In [1]: import numpy as np

In [2]: import numpy.linalg as la

In [3]: np.set_printoptions(precision=2, suppress=True, linewidth=160)

In [4]: W0 = np.loadtxt("a.csv", delimiter=",")

In [5]: W0
Out[5]: 
array([[-0.92,  0.  ,  0.  , -0.39,  0.  ,  0.  ,  0.  ],
       [ 0.  ,  1.  ,  0.  ,  0.  ,  0.  ,  0.  ,  0.  ],
       [ 0.  ,  0.  ,  1.  ,  0.  ,  0.  ,  0.  ,  0.  ],
       [ 0.39,  0.  ,  0.  , -0.92,  0.  ,  0.  ,  0.  ],
       [ 0.  ,  0.  ,  0.  ,  0.  ,  1.  ,  0.  ,  0.  ],
       [ 0.  ,  0.  ,  0.  ,  0.  ,  0.  ,  1.  ,  0.  ],
       [ 0.  ,  0.  ,  0.  ,  0.  ,  0.  ,  0.  ,  1.  ]])

In [6]: x0 = np.array([0, -2, -9, 9, -4, 1, 6])

In [7]: y = W0 @ x0

In [8]: beta, lr = np.zeros(7), 1 / la.norm(W0, 2) ** 2

In [9]: for i in range(4):
   ...:     beta -= lr * W0.T @ (W0 @ beta - y)
   ...:     if i % 1 == 0: print(i, round(la.norm(W0 @ beta - y), 2))
   ...: 
0 0.0
1 0.0
2 0.0
3 0.0

In [10]: round(float(la.cond(W0)), 2)
Out[10]: 1.0

In [11]: x0 = np.array([-1, 2, 0, -2, 2, -1, 0])

In [12]: la.norm(W0 @ x0) <= la.norm(W0, 2) * la.norm(x0) + 1e-9
Out[12]: np.True_

In [13]: (W0 * x0).sum(axis=1)
Out[13]: array([ 1.7 ,  2.  ,  0.  ,  1.45,  2.  , -1.  ,  0.  ])

In [14]: np.sign((W0 @ x0).round(6))
Out[14]: array([ 1.,  1.,  0.,  1.,  1., -1.,  0.])

In [15]: print(W0 @ x0)
[ 1.7   2.    0.    1.45  2.   -1.    0.  ]

In [16]: W0 @ np.ones(7)
Out[16]: array([-1.31,  1.  ,  1.  , -0.53,  1.  ,  1.  ,  1.  ])

In [17]: f = np.array([2, 0, 3, 2, 2, 3, 2])

In [18]: Y = W0 + np.outer(f, np.eye(7)[0])

In [19]: la.matrix_rank(Y - W0)
Out[19]: np.int64(1)

In [20]: print(Y)
[[ 1.08  0.    0.   -0.39  0.    0.    0.  ]
 [ 0.    1.    0.    0.    0.    0.    0.  ]
 [ 3.    0.    1.    0.    0.    0.    0.  ]
 [ 2.39  0.    0.   -0.92  0.    0.    0.  ]
 [ 2.    0.    0.    0.    1.    0.    0.  ]
 [ 3.    0.    0.    0.    0.    1.    0.  ]
 [ 2.    0.    0.    0.    0.    0.    1.  ]]

In [21]: np.round(la.det(Y) / la.det(W0), 2), round(1 + la.solve(W0, f)[0], 2)
Out[21]: (np.float64(-0.06), np.float64(-0.06))

In [22]: A = np.load("sample8.npy")

In [23]: A
Out[23]: 
array([[ 0,  6,  0,  0,  0,  0],
       [ 0,  0,  0,  0,  0,  0],
       [-6,  0,  0,  0,  0,  0],
       [ 0,  0,  0,  0,  1,  0],
       [ 0,  0,  0, -4,  0,  0],
       [ 0,  0,  1,  0,  0,  0]])

In [24]: def softmax(z):
    ...:     e = np.exp(z - z.max(axis=-1, keepdims=True))
    ...:     return e / e.sum(axis=-1, keepdims=True)
    ...: 

In [25]: softmax(A).sum(axis=1)
Out[25]: array([1., 1., 1., 1., 1., 1.])

In [26]: softmax(A[3] + 5)
Out[26]: array([0.13, 0.13, 0.13, 0.13, 0.35, 0.13])

In [27]: np.round(softmax(10 * A[3]), 2) + 0
Out[27]: array([0., 0., 0., 0., 1., 0.])

In [28]: scores = A @ A.T / np.sqrt(6)

In [29]: print(softmax(scores)[3] @ A)
[-0.92  0.92  0.15 -0.61  0.23  0.  ]

In [30]: print(np.round(softmax(scores), 2) + 0)
[[1.   0.   0.   0.   0.   0.  ]
 [0.17 0.17 0.17 0.17 0.17 0.17]
 [0.   0.   1.   0.   0.   0.  ]
 [0.15 0.15 0.15 0.23 0.15 0.15]
 [0.   0.   0.   0.   0.99 0.  ]
 [0.15 0.15 0.15 0.15 0.15 0.23]]

In [31]: np.round(softmax(scores + np.triu(np.full(scores.shape, -np.inf), 1)), 2) + 0
Out[31]: 
array([[1.  , 0.  , 0.  , 0.  , 0.  , 0.  ],
       [0.5 , 0.5 , 0.  , 0.  , 0.  , 0.  ],
       [0.  , 0.  , 1.  , 0.  , 0.  , 0.  ],
       [0.22, 0.22, 0.22, 0.33, 0.  , 0.  ],
       [0.  , 0.  , 0.  , 0.  , 0.99, 0.  ],
       [0.15, 0.15, 0.15, 0.15, 0.15, 0.23]])

In [32]: softmax(scores).round(6).argmax(axis=1)
Out[32]: array([0, 0, 2, 3, 4, 5])

In [33]: f, v = W0[6], W0[1]

In [34]: f @ v
Out[34]: np.float64(0.0)

In [35]: print(f @ f)
1.0

In [36]: pr = (f @ v) / (f @ f) * f

In [37]: np.outer(f, v)
Out[37]: 
array([[0., 0., 0., 0., 0., 0., 0.],
       [0., 0., 0., 0., 0., 0., 0.],
       [0., 0., 0., 0., 0., 0., 0.],
       [0., 0., 0., 0., 0., 0., 0.],
       [0., 0., 0., 0., 0., 0., 0.],
       [0., 0., 0., 0., 0., 0., 0.],
       [0., 1., 0., 0., 0., 0., 0.]])

In [38]: print(v - pr)
[0. 1. 0. 0. 0. 0. 0.]

In [39]: np.round(la.norm(f + v) ** 2 + la.norm(f - v) ** 2, 2)
Out[39]: np.float64(4.0)

In [40]: pr
Out[40]: array([0., 0., 0., 0., 0., 0., 0.])

In [41]: Y = np.array([[0, 2],
    ...:     [1, 2],
    ...:     [1, 1],
    ...:     [0, 0],
    ...:     [0, 0],
    ...:     [2, 1],
    ...:     [-1, 1],
    ...:     [0, 0],
    ...:     [1, -1]])

In [42]: basis = np.array([[1, 1, 0, 1, 0, 1], [0, 1, 1, 0, 0, 0]])

In [43]: rng = np.random.default_rng(85669)

In [44]: m1 = Y @ basis + 0.05 * rng.normal(size=(9, 6))

In [45]: m1.round(2) + 0
Out[45]: 
array([[-0.02,  2.03,  2.01,  0.01, -0.03, -0.04],
       [ 1.  ,  3.07,  1.98,  0.99, -0.01,  1.1 ],
       [ 1.04,  1.96,  0.99,  1.03, -0.03,  0.99],
       [ 0.02, -0.08,  0.01, -0.02, -0.02,  0.05],
       [-0.01,  0.  ,  0.01, -0.03,  0.04, -0.09],
       [ 2.07,  2.87,  1.06,  1.94,  0.06,  1.98],
       [-1.01,  0.  ,  1.05, -0.99,  0.06, -1.05],
       [ 0.  , -0.01,  0.01,  0.05, -0.01, -0.08],
       [ 1.03,  0.  , -0.93,  1.04,  0.08,  1.01]])

In [46]: Y = np.c_[m1[:, :1] @ np.array([[0]]), np.array([4, 4, -5, -7, 2, 6, 1, 9, 6])]

In [47]: Y
Out[47]: 
array([[ 0.,  4.],
       [ 0.,  4.],
       [ 0., -5.],
       [ 0., -7.],
       [ 0.,  2.],
       [ 0.,  6.],
       [ 0.,  1.],
       [ 0.,  9.],
       [ 0.,  6.]])

In [48]: la.lstsq(m1, Y[:, 0])[0]
Out[48]: array([0., 0., 0., 0., 0., 0.])

In [49]: la.matrix_rank(Y)
Out[49]: np.int64(1)

In [50]: print(la.norm(Y - m1 @ la.lstsq(m1, Y)[0], axis=0))
[0.   9.31]

In [51]: la.matrix_rank(Y, rtol=0.1)
Out[51]: np.int64(1)

In [52]: round(float(la.norm(Y, 2) / la.norm(Y)), 2)
Out[52]: 1.0

In [53]: np.argsort(-la.norm(Y, axis=0).round(6), kind="stable")[:3]
Out[53]: array([1, 0])

In [54]: [round(float(x), 2) for x in la.svd(Y, compute_uv=False)[:3]]
Out[54]: [16.25, 0.0]

In [55]: la.cond(Y) > 100
Out[55]: np.True_

In [56]: round(float(la.norm(m1[8] - m1[6])), 2)
Out[56]: 4.05

In [57]: round(la.norm(m1[8], 1), 2), round(float(la.norm(m1[8], np.inf)), 2)
Out[57]: (np.float64(4.09), 1.04)

In [58]: print(round(la.norm(m1, 1), 2), round(la.norm(m1, np.inf), 2))
10.03 9.98
